In [1]: import numpy as np

In [2]: import numpy.linalg as la

In [3]: np.set_printoptions(suppress=True, linewidth=160)

In [4]: E = np.loadtxt("w.csv", delimiter=",")

In [5]: E
Out[5]: 
array([[-3.95,  8.  , -7.  , -3.  ,  6.  ,  7.  , -9.  ,  8.  ,  3.  ],
       [ 1.  , -1.95,  7.  , -8.  , -3.  ,  4.  , -8.  ,  9.  , -1.  ],
       [-1.  ,  1.  ,  1.05,  3.  ,  7.  ,  0.  , -8.  ,  0.  , -5.  ],
       [-1.  , -6.  , -5.  ,  2.05, -8.  , -2.  ,  8.  ,  2.  ,  1.  ],
       [ 4.  , -8.  ,  6.  , -6.  , -3.95,  6.  ,  1.  , -1.  , -1.  ],
       [ 0.  ,  2.  ,  2.  , -1.  , -7.  ,  8.05, -7.  ,  8.  , -4.  ],
       [-1.  , -9.  ,  7.  , -2.  ,  4.  ,  6.  , -3.95, -9.  ,  3.  ],
       [ 0.  , -8.  ,  5.  ,  2.  , -4.  ,  6.  ,  9.  ,  4.05,  5.  ],
       [-4.  ,  8.  , -7.  , -3.  ,  6.  ,  7.  , -9.  ,  8.  ,  3.05]])

In [6]: round(float(la.norm(E, 2) / la.norm(E)), 2)
Out[6]: 0.66

In [7]: la.matrix_rank(E, rtol=0.1)
Out[7]: np.int64(8)

In [8]: la.cond(E) > 100
Out[8]: np.True_

In [9]: mat = np.loadtxt("out6.csv", delimiter=",")

In [10]: mat
Out[10]: 
array([[0., 0., 1., 0., 1., 1.],
       [0., 0., 1., 1., 0., 1.],
       [1., 1., 0., 1., 1., 1.],
       [0., 1., 1., 0., 0., 0.],
       [1., 0., 1., 0., 0., 0.],
       [1., 1., 1., 0., 0., 0.]])

In [11]: # equal to its transpose

In [12]: vals, vecs = la.eigvalsh(mat)
---------------------------------------------------------------------------
ValueError                                Traceback (most recent call last)
Cell In[12], line 1
----> 1 vals, vecs = la.eigvalsh(mat)

ValueError: too many values to unpack (expected 2)

In [13]: vals, vecs = la.eigh(mat)

In [14]: vals.round(2)
Out[14]: array([-1.81, -1.53, -1.  ,  0.11,  1.  ,  3.22])

In [15]: np.round(vecs @ np.diag(vals) @ vecs.T, 2) + 0
Out[15]: 
array([[0., 0., 1., 0., 1., 1.],
       [0., 0., 1., 1., 0., 1.],
       [1., 1., 0., 1., 1., 1.],
       [0., 1., 1., 0., 0., 0.],
       [1., 0., 1., 0., 0., 0.],
       [1., 1., 1., 0., 0., 0.]])

In [16]: np.round(vecs.T @ mat @ vecs, 2) + 0
Out[16]: 
array([[-1.81,  0.  ,  0.  ,  0.  ,  0.  ,  0.  ],
       [ 0.  , -1.53,  0.  ,  0.  ,  0.  ,  0.  ],
       [ 0.  ,  0.  , -1.  ,  0.  ,  0.  ,  0.  ],
       [ 0.  ,  0.  ,  0.  ,  0.11,  0.  ,  0.  ],
       [ 0.  ,  0.  ,  0.  ,  0.  ,  1.  ,  0.  ],
       [ 0.  ,  0.  ,  0.  ,  0.  ,  0.  ,  3.22]])

In [17]: np.round(vecs.T @ vecs, 2) + 0
Out[17]: 
array([[1., 0., 0., 0., 0., 0.],
       [0., 1., 0., 0., 0., 0.],
       [0., 0., 1., 0., 0., 0.],
       [0., 0., 0., 1., 0., 0.],
       [0., 0., 0., 0., 1., 0.],
       [0., 0., 0., 0., 0., 1.]])

In [18]: np.round(la.eigvalsh(mat @ mat), 2)
Out[18]: array([ 0.01,  1.  ,  1.  ,  2.33,  3.27, 10.39])

In [19]: (vals > 1e-8).sum(), (vals < -1e-8).sum()
Out[19]: (np.int64(3), np.int64(3))

In [20]: np.unique(vals.round(6) + 0, return_counts=True)[1]
Out[20]: array([1, 1, 1, 1, 1, 1])

In [21]: B = mat / np.sqrt((mat ** 2).mean(axis=1, keepdims=True))

In [22]: B[0].round(2)
Out[22]: array([0.  , 0.  , 1.41, 0.  , 1.41, 1.41])

In [23]: np.round(la.norm(B, axis=1), 2)
Out[23]: array([2.45, 2.45, 2.45, 2.45, 2.45, 2.45])

In [24]: rng = np.random.default_rng(92)

In [25]: lab = rng.permutation(6)

In [26]: B = mat[:, lab] * rng.choice([-1, 1], 6)

In [27]: B
Out[27]: 
array([[-1., -1.,  1., -0.,  0.,  0.],
       [-0., -1.,  1., -0.,  1.,  0.],
       [-1., -0.,  1., -1.,  1.,  1.],
       [-0., -1.,  0., -0.,  0.,  1.],
       [-0., -1.,  0., -1.,  0.,  0.],
       [-0., -1.,  0., -1.,  0.,  1.]])

In [28]: U, _, Vh = la.svd(mat.T @ B)

In [29]: np.round(la.lstsq(mat, B)[0], 2) + 0
Out[29]: 
array([[ 0.,  0.,  0., -1.,  0.,  0.],
       [ 0.,  0.,  0.,  0.,  0.,  1.],
       [ 0., -1.,  0.,  0.,  0.,  0.],
       [ 0.,  0.,  0.,  0.,  1.,  0.],
       [-1.,  0.,  0.,  0.,  0.,  0.],
       [ 0.,  0.,  1.,  0.,  0.,  0.]])

In [30]: np.round(U @ Vh, 2) + 0
Out[30]: 
array([[ 0.,  0.,  0., -1.,  0.,  0.],
       [ 0.,  0.,  0.,  0.,  0.,  1.],
       [ 0., -1.,  0.,  0.,  0.,  0.],
       [ 0.,  0.,  0.,  0.,  1.,  0.],
       [-1.,  0.,  0.,  0.,  0.,  0.],
       [ 0.,  0.,  1.,  0.,  0.,  0.]])

In [31]: vec = np.array([1, 2, 2, 1, 2, 2])

In [32]: rhs = mat @ vec

In [33]: rhs
Out[33]: array([6., 5., 8., 4., 3., 5.])

In [34]: np.round(la.solve(mat, rhs), 2)
Out[34]: array([1., 2., 2., 1., 2., 2.])

In [35]: np.round(la.solve(mat.T, mat[5]), 2)
Out[35]: array([0., 0., 0., 0., 0., 1.])

In [36]: np.round(la.solve(mat, rhs + mat[:, 5]), 2)
Out[36]: array([1., 2., 2., 1., 2., 3.])

In [37]: np.round(la.solve(mat, 4 * rhs), 2)
Out[37]: array([4., 8., 8., 4., 8., 8.])

In [38]: np.round(la.solve(mat, mat[:, 2]), 2)
Out[38]: array([0., 0., 1., 0., 0., 0.])
